$ python -q
>>> import numpy as np
>>> np.set_printoptions(suppress=True, linewidth=100)
>>> A = np.load("sample13.npy")
>>> print(A)
[[-2.7  0.6 -3.2 -6.8  0.9  1.9 -1.  -4.3 -2.2]
 [-2.4  0.9 -0.8 -3.   0.4  1.5 -0.2 -1.4 -2.4]
 [ 2.5 -0.7  2.2  4.7 -0.7 -1.6  0.5  2.7  2.1]
 [-2.1  1.5  2.2  2.3 -0.7  0.5  1.   3.3 -2.8]
 [ 2.1 -1.6 -2.3 -2.5  0.7 -0.4 -1.  -3.2  2.5]
 [ 7.5 -3.3  1.6  7.2 -0.7 -3.6  0.3  2.5  7. ]
 [ 4.9 -2.7 -1.5  0.5  0.3 -1.8 -0.8 -1.9  4.7]
 [-2.6  0.6 -3.  -6.6  0.9  1.8 -1.  -4.3 -2. ]
 [ 5.  -1.9  2.9  7.7 -1.  -2.9  1.   4.1  4.6]
 [ 0.   0.4  1.1  1.7 -0.3 -0.3  0.3  1.3  0.2]
 [ 2.4 -1.2  0.6  2.9 -0.3 -1.3  0.2  1.2  2.4]
 [ 0.3  0.7  3.1  5.5 -0.9 -1.   1.2  4.6 -0.2]
 [ 5.2 -1.8  2.9  7.8 -0.9 -2.9  0.7  4.   4.4]
 [ 2.3 -1.5 -1.3 -0.6  0.3 -0.6 -0.6 -1.7  2.6]
 [-7.4  3.2 -1.7 -7.   0.6  3.6 -0.2 -2.6 -7. ]]
>>> U, sig, Vt = np.linalg.svd(A)
>>> print(np.argmax(sig[:-1] / (sig[1:] + 1e-6)) + 1)
2
>>> A2 = U[:, :2] @ np.diag(sig[:2]) @ Vt[:2]
>>> np.linalg.matrix_rank(A, rtol=0.05)
np.int64(2)
>>> print(A2.round(1) + 0)
[[-2.7  0.6 -3.1 -6.7  1.   1.9 -1.  -4.4 -2.2]
 [-2.5  1.  -0.9 -3.   0.3  1.3 -0.2 -1.3 -2.3]
 [ 2.5 -0.7  2.   4.7 -0.6 -1.6  0.6  2.8  2.1]
 [-2.3  1.7  2.3  2.4 -0.6  0.4  1.   3.1 -2.6]
 [ 2.1 -1.6 -2.3 -2.5  0.6 -0.4 -1.  -3.2  2.5]
 [ 7.5 -3.3  1.7  7.2 -0.6 -3.7  0.2  2.5  7. ]
 [ 4.8 -2.7 -1.4  0.5  0.3 -1.7 -0.8 -1.9  4.9]
 [-2.6  0.5 -3.  -6.5  0.9  1.9 -1.  -4.3 -2. ]
 [ 5.1 -1.8  2.9  7.7 -0.9 -2.9  0.8  4.1  4.5]
 [ 0.1  0.2  1.   1.7 -0.3 -0.3  0.4  1.4  0. ]
 [ 2.5 -1.1  0.8  2.8 -0.3 -1.3  0.2  1.2  2.4]
 [ 0.3  0.6  3.2  5.5 -1.  -0.9  1.2  4.5 -0.2]
 [ 5.1 -1.8  2.9  7.7 -0.9 -2.9  0.8  4.1  4.5]
 [ 2.4 -1.5 -1.3 -0.6  0.3 -0.7 -0.6 -1.7  2.5]
 [-7.4  3.2 -1.7 -7.1  0.6  3.6 -0.2 -2.5 -6.9]]
>>> round(np.log10(np.linalg.cond(A)))
2
>>> np.argsort(-np.linalg.norm(A, axis=0).round(6), kind="stable")[:3]
array([3, 0, 8])
>>> print(np.linalg.matrix_rank(A, rtol=0.1))
2
>>> round(float(np.linalg.norm(A, 2) / np.linalg.norm(A)), 1)
0.9
>>> print(np.round(np.abs(np.linalg.svd(A)[2][-1]), 1) + 0)
[0.4 0.6 0.2 0.1 0.3 0.4 0.4 0.2 0. ]
>>> feats = np.loadtxt("w.csv", delimiter=",")
>>> feats
array([[  5.6,  -0.1,   7.6,   0.5,  -6.6,   1.7],
       [  5.1,  -4.2,  -5.7,  -4.2,  -7.5,   3.9],
       [ -1.3,  -4.2,  -3. ,   4.6,  -2.4,   2.4],
       [ 10.7,  -7.6,  -7.3,   0.8,  -8.3,  -0.6],
       [ -5.7,   5.7,  -5.9,  -7.3,  -2. ,  -3.3],
       [  5.2,  -5.6,   3.8,   1.8,  -0.3,   5.4],
       [  4.5, -11.6,   5. ,   8. ,   2.1,   3.4],
       [-10.4,   1.1,   7.9,  -4.2,   7.1,  -3.1],
       [  2.2,  -8.3,   3. ,  -2. ,  -0.4,   4.2],
       [ -1.8,  -2.7,   4.5,  14.2,   9.1,   2.2],
       [ -4.3,  -7.6,   9. ,  13. ,   7.7,   6.1],
       [ -3.4,  -1.3,   7.3,  -5.7,   0. ,   2.6],
       [  3.4,   4.6, -14.9,  -2.4,  -7.4,  -2.5],
       [-11.5,  -2.1,   8.3,  -3.9,   4.4,  -3.6],
       [ -4.6,   3. ,   4.3,   0.1,   2.7,  -1.1],
       [ -6.6,  -3.9,   0.8,  -2.5,   7.4,  -5.9],
       [-10.2,   8.3,  -2.9,  -1.1,   5.9, -10.5],
       [  2.3, -10.9,  10.7,   2. ,  -7. ,   6.9],
       [  9.8, -15.6,   2.1,  -0.4,  -7.1,   9.8],
       [ -0.5,   0.8,   0.3,   6.5,  -4.9,   3.5],
       [  2.8,   6.2,  -9.2,   3.6,  -1.5,  -2.2]])
>>> A2 = np.c_[A[:, :5] @ np.array([[1, 2, 1, 1, 3],
...     [3, 0, 2, 0, 0],
...     [3, 2, 0, 2, 1],
...     [2, 2, 2, 1, 1],
...     [0, 0, 2, 3, 3]]), np.array([2, 0, -1, 0, 1, -1, 2, -2, -2, 0, -1, 1, 2, 1, 0])]
>>> A2.round(1) + 0
array([[-24.1, -25.4, -13.3, -13.2, -15.4,   2. ],
       [ -8.1, -12.4,  -5.8,  -5.8,  -9.8,   0. ],
       [ 16.4,  18.8,   9.1,   9.5,  12.3,  -1. ],
       [ 13.6,   4.8,   4.1,   2.5,  -3.9,   0. ],
       [-14.6,  -5.4,  -4.7,  -2.9,   3.6,   1. ],
       [ 16.8,  32.6,  13.9,  15.8,  29.2,  -1. ],
       [ -6.7,   7.8,   1.1,   3.3,  14.6,   2. ],
       [-23. , -24.4, -12.8, -12.5, -14.7,  -2. ],
       [ 23.4,  31.2,  14.6,  15.5,  22.6,  -2. ],
       [  7.9,   5.6,   3.6,   3. ,   1.9,   0. ],
       [  6.4,  11.8,   5.2,   5.6,   9.8,  -1. ],
       [ 22.7,  17.8,  10.9,   9.3,   6.8,   1. ],
       [ 24.1,  31.8,  15.4,  16.1,  23.6,   2. ],
       [ -7.3,   0.8,  -1.3,   0. ,   5.9,   1. ],
       [-16.9, -32.2, -13.8, -16. , -29.1,   0. ]])
>>> np.linalg.matrix_rank(np.c_[A, A2])
np.int64(10)
>>> np.round(np.linalg.lstsq(A, A2[:, 0])[0], 1) + 0
array([1., 3., 3., 2., 0., 0., 0., 0., 0.])
>>> np.round(np.linalg.norm(np.linalg.qr(A)[0].T @ A2, axis=0) ** 2 / ((A2 ** 2).sum(axis=0) + 1e-12), 1)
array([1. , 1. , 1. , 1. , 1. , 0.7])
>>> np.linalg.matrix_rank(A2)
np.int64(6)
>>> A2 = np.c_[feats[:, :2] @ np.array([[-2, 0], [-2, -2]]), np.array([2, -2, 0, -2, -2, 2, 2, 1, -3, -3, -2, 3, -2, 1, 1, -1, 1, 0, -2, 3, 2])]
>>> A2.round(1)
array([[-11. ,   0.2,   2. ],
       [ -1.8,   8.4,  -2. ],
       [ 11. ,   8.4,   0. ],
       [ -6.2,  15.2,  -2. ],
       [  0. , -11.4,  -2. ],
       [  0.8,  11.2,   2. ],
       [ 14.2,  23.2,   2. ],
       [ 18.6,  -2.2,   1. ],
       [ 12.2,  16.6,  -3. ],
       [  9. ,   5.4,  -3. ],
       [ 23.8,  15.2,  -2. ],
       [  9.4,   2.6,   3. ],
       [-16. ,  -9.2,  -2. ],
       [ 27.2,   4.2,   1. ],
       [  3.2,  -6. ,   1. ],
       [ 21. ,   7.8,  -1. ],
       [  3.8, -16.6,   1. ],
       [ 17.2,  21.8,   0. ],
       [ 11.6,  31.2,  -2. ],
       [ -0.6,  -1.6,   3. ],
       [-18. , -12.4,   2. ]])
>>> np.round(np.linalg.norm(np.linalg.qr(feats)[0].T @ A2, axis=0) ** 2 / ((A2 ** 2).sum(axis=0) + 1e-12), 1)
array([1. , 1. , 0.4])
>>> print(np.linalg.matrix_rank(A2))
3
>>> np.linalg.matrix_rank(np.c_[feats, A2])
np.int64(7)
